$ python -q
>>> import numpy as np
>>> np.set_printoptions(precision=1, suppress=True, linewidth=120, legacy="1.25")
>>> def rnd(a):
...     return np.round(a, 1) + 0
... 
>>> J = np.loadtxt("case17.csv", delimiter=",")
>>> J
array([[5., 1., 1.],
       [1., 5., 1.],
       [1., 1., 5.]])
>>> ev, vecs = np.linalg.eig(J)
>>> rnd(J @ vecs[:, 0] - ev[0] * vecs[:, 0])
array([0., 0., 0.])
>>> rnd(np.sort(np.linalg.eigvals(J @ J)))
array([16., 16., 49.])
>>> other = np.array([[0, 0, 2], [0, 4, 5], [6, 2, 3]])
>>> np.einsum("ij->j", J)
array([7., 7., 7.])
>>> np.vstack([J, other.T]).shape
(6, 3)
>>> np.einsum("ik,kj->ji", J, other)
array([[ 6.,  6., 30.],
       [ 6., 22., 14.],
       [18., 30., 22.]])
>>> np.einsum("ii->", J)
15.0
>>> rnd(np.poly(J))
array([   1.,  -15.,   72., -112.])
>>> rnd(np.linalg.eigvals(J))
array([4., 7., 4.])
>>> f = np.array([-1, -5])
>>> np.polyval(f, J[1])
array([ -6., -10.,  -6.])
>>> M = np.array([[0.2, 1.0, -0.8, -1.1],
...     [1.0, 0.2, 0.2, 0.5],
...     [-0.8, 0.2, -1.4, 0.4],
...     [-1.1, 0.5, 0.4, 1.0]])
>>> rng = np.random.default_rng(29)
>>> idx = rng.permutation(4)
>>> idx
array([3, 2, 0, 1])
>>> other = M[idx][:, idx]
>>> np.allclose(other, M)
False
>>> other
array([[ 1. ,  0.4, -1.1,  0.5],
       [ 0.4, -1.4, -0.8,  0.2],
       [-1.1, -0.8,  0.2,  1. ],
       [ 0.5,  0.2,  1. ,  0.2]])
>>> rnd(np.trace(other))
0.0
>>> ev, vecs = np.linalg.eig(M)
>>> rnd(np.sort(np.linalg.eigvals(M @ M)))
array([0.9, 1. , 3.8, 3.9])
>>> rnd(ev)
array([-2., -1.,  2.,  1.])
>>> rnd(np.sort(np.linalg.eigvals(np.linalg.inv(M))))
array([-1. , -0.5,  0.5,  1. ])
>>> q, vecs = np.linalg.qr(M[:, :3])[0], np.linalg.qr(M[:, 3:])[0]
>>> sv = np.linalg.svd(q.T @ vecs, compute_uv=False)
>>> rnd(np.degrees(np.arccos(sv.clip(0, 1))))
array([52.7])
>>> (sv > 0.9).sum()
0
>>> rnd(np.linalg.det(M[::-1]))
3.7
>>> rnd(np.poly(M))
array([ 1. ,  0. , -4.8, -0.1,  3.7])
>>> rnd(np.linalg.eigvals(M))
array([-2., -1.,  2.,  1.])
>>> ev, vecs = np.linalg.eigvalsh(M)
Traceback (most recent call last):
  File "<python-input-36>", line 1, in <module>
    ev, vecs = np.linalg.eigvalsh(M)
    ^^^^^^^^
ValueError: too many values to unpack (expected 2)
>>> ev, vecs = np.linalg.eigh(M)
>>> rnd(np.linalg.svd(M, compute_uv=False))
array([2., 2., 1., 1.])
>>> rnd(ev)
array([-2., -1.,  1.,  2.])
>>> (ev > 1e-8).sum(), (ev < -1e-8).sum()
(2, 2)
>>> np.unique(ev.round(6) + 0, return_counts=True)[1]
array([1, 1, 1, 1])
>>> data = np.loadtxt("data.csv", delimiter=",")
>>> data
array([[-3.,  1.,  0.],
       [ 0., -3.,  1.],
       [ 0.,  0., -3.]])
>>> other = data / np.sqrt((data ** 2).mean(axis=1, keepdims=True))
>>> rnd(other[0])
array([-1.6,  0.5,  0. ])
>>> rnd(data - data.mean(axis=1, keepdims=True))
array([[-2.3,  1.7,  0.7],
       [ 0.7, -2.3,  1.7],
       [ 1. ,  1. , -2. ]])
>>> rnd(np.linalg.norm(other, axis=1))
array([1.7, 1.7, 1.7])
>>> np.linalg.matrix_rank(data - data.mean(axis=1, keepdims=True))
2
>>> X = np.loadtxt("out7.csv", delimiter=",")
>>> X
array([[ 2., -4., -2.],
       [ 2., -3., -2.],
       [ 3.,  0.,  1.],
       [ 3., -1.,  1.],
       [ 3., -1.,  1.],
       [ 0.,  0.,  0.],
       [ 0.,  1.,  0.],
       [ 3.,  0.,  1.],
       [ 0.,  0.,  0.],
       [ 0.,  0.,  0.],
       [-1., -2., -3.]])
>>> idx = X[:, 2] > np.median(X[:, 2])
>>> f = X[idx].mean(axis=0) - X[~idx].mean(axis=0)
>>> (((X - X.mean(axis=0)) @ f > 0) == idx).mean()
1.0
>>> ((X - X.mean(axis=0)) @ f > 0).astype(int)
array([0, 0, 1, 1, 1, 0, 0, 1, 0, 0, 0])
>>> idx.astype(int)
array([0, 0, 1, 1, 1, 0, 0, 1, 0, 0, 0])
>>> C2 = np.cov(X, rowvar=False)
>>> rnd(np.corrcoef(X[:, 0], X[:, 1])[0, 1])
-0.2
>>> rnd(X.std(axis=0))
array([1.5, 1.4, 1.4])
>>> np.median(X, axis=0)
array([2., 0., 0.])
>>> q, _ = np.linalg.qr(np.array([[0.5, 0.2, -0.1, -0.1],
...     [0.6, 0.9, 0.6, -1.2],
...     [-1.0, -0.2, -0.6, -0.6],
...     [0.2, 2.5, -2.0, 0.4]]))
>>> F = q[:, :4]
>>> rnd(F)
array([[-0.4,  0.1, -0.5, -0.8],
       [-0.5, -0.2,  0.8, -0.3],
       [ 0.8, -0.2,  0.2, -0.5],
       [-0.2, -1. , -0.2,  0.1]])
>>> idx = rng.permutation(4)
>>> idx
array([2, 0, 3, 1])
>>> other = F[idx][:, idx]
>>> rnd(np.sort(np.abs(np.linalg.eigvals(other))))
array([1., 1., 1., 1.])
>>> rnd(np.linalg.det(other)), rnd(np.linalg.det(F[idx]))
(-1.0, 1.0)
>>> np.allclose(other, F)
False
>>> t3 = np.stack([F, -3 * F, F[::-1]])
>>> (t3 @ F.T).shape
(3, 4, 4)
>>> rnd(np.einsum("bij,cij->bc", t3, t3))
array([[  4., -12.,   0.],
       [-12.,  36.,   0.],
       [  0.,   0.,   4.]])
>>> t3.shape
(3, 4, 4)
>>> rnd(np.linalg.det(t3))
array([ -1., -81.,  -1.])
>>> np.linalg.matrix_rank(t3.reshape(3, -1))
2
>>> m1 = np.load("run6.npy")
>>> m1
array([[ 1, -2,  4],
       [ 1, -1,  1],
       [ 1,  0,  0],
       [ 1,  1,  1]])
>>> other = m1 + rng.integers(-2, 3, (4, 1)) @ rng.integers(-2, 3, (1, 3))
>>> other
array([[ 3, -4,  4],
       [-1,  1,  1],
       [ 1,  0,  0],
       [-3,  5,  1]])
>>> np.linalg.matrix_rank(other - m1, tol=1e-8)
1
>>> vec = np.array([2, 0, 2])
>>> target = other @ vec
>>> b, lr = np.zeros(3), 1 / np.linalg.norm(other, 2) ** 2
>>> for i in range(15):
...     b -= lr * other.T @ (other @ b - target)
...     if i % 5 == 0: print(i, round(np.linalg.norm(other @ b - target), 1))
... 
0 5.3
5 1.9
10 1.3
>>> rnd(b)
array([ 1. , -0.7,  2. ])
>>> hat = m1 @ np.linalg.solve(m1.T @ m1, m1.T)
>>> rnd((np.eye(4) - hat) @ m1)
array([[0., 0., 0.],
       [0., 0., 0.],
       [0., 0., 0.],
       [0., 0., 0.]])
>>> rnd(hat @ m1[:, 0])
array([1., 1., 1., 1.])
>>> rnd(np.trace(hat))
3.0
>>> other = m1[0, 0] * m1[1:] - np.outer(m1[1:, 0], m1[0])
>>> other
array([[ 0,  1, -3],
       [ 0,  2, -4],
       [ 0,  3, -3]])
>>> np.linalg.matrix_rank(other), np.linalg.matrix_rank(m1)
(2, 3)
>>> m1[:, 0] / m1[0, 0]
array([1., 1., 1., 1.])
>>> np.flatnonzero(~other.round(6).any(axis=1))
array([], dtype=int64)
>>> f, r1 = m1[3], m1[1]
>>> f @ r1
1
>>> f @ f
3
>>> pr = (f @ r1) / (f @ f) * f
>>> np.outer(f, r1)
array([[ 1, -1,  1],
       [ 1, -1,  1],
       [ 1, -1,  1]])
>>> rnd((r1 - pr) @ f)
0.0
>>> rnd(r1 - pr)
array([ 0.7, -1.3,  0.7])
>>> rnd(pr)
array([0.3, 0.3, 0.3])
>>> np.linalg.matrix_rank(np.outer(f, r1))
1
>>> mat = np.load("block9.npy")
>>> mat
array([[  5, -15,   1],
       [  5, -15,   2],
       [  3,  -9,   0]])
>>> C2 = mat.T @ mat
>>> C2
array([[  59, -177,   15],
       [-177,  531,  -45],
       [  15,  -45,    5]])
>>> np.linalg.matrix_rank(C2)
2
>>> A = np.loadtxt("x.csv", delimiter=",")
>>> A
array([[  0. ,   0.4,  -6. ],
       [  1.5,  -1.2,  24. ],
       [ -0.2,   1. , -32. ]])
>>> rnd(np.abs(np.linalg.svd(A)[2][-1]))
array([0.3, 1. , 0. ])
>>> rnd(np.linalg.norm(A, 2) / np.linalg.norm(A))
1.0
>>> np.linalg.matrix_rank(A, rtol=0.1)
1
>>> f = np.array([2, -1, -1])
>>> other = data + np.outer(f, np.eye(3)[2])
>>> rnd(np.linalg.det(other) / np.linalg.det(data)), rnd(1 + np.linalg.solve(data, f)[2])
(1.3, 1.3)
>>> np.linalg.matrix_rank(np.linalg.inv(other) - np.linalg.inv(data), tol=1e-8)
1
>>> np.linalg.matrix_rank(other - data)
1
>>> U, sv, vt = np.linalg.svd(A, full_matrices=False)
>>> rnd(np.sqrt((sv ** 2).sum())), rnd(np.linalg.norm(A))
(40.5, 40.5)
>>> rnd(np.abs(vt[0]))
array([0., 0., 1.])
>>> U.shape, sv.shape, vt.shape
((3, 3), (3,), (3, 3))
>>> (sv > 1e-8).sum()
3
>>> np.allclose(U * sv @ vt, A)
True
>>> rnd(sv)
array([40.5,  1.1,  0.2])
>>> w1 = np.array([[0, 2, 3], [3, -2, 0], [1, -1, -1]])
>>> b = np.array([-2, 2, -1])
>>> act = np.maximum(A @ w1 + b, 0)
>>> (act > 0).astype(int)
array([[0, 1, 1],
       [1, 0, 0],
       [0, 1, 1]])
>>> np.linalg.matrix_rank(act)
3
>>> C = np.array([[2, 0], [1, 0], [2, 1]])
>>> act @ C
array([[17.2,  5. ],
       [36.8,  0. ],
       [92.4, 30.4]])
>>> (act @ C).round(6).argmax(axis=1)
array([0, 0, 0])
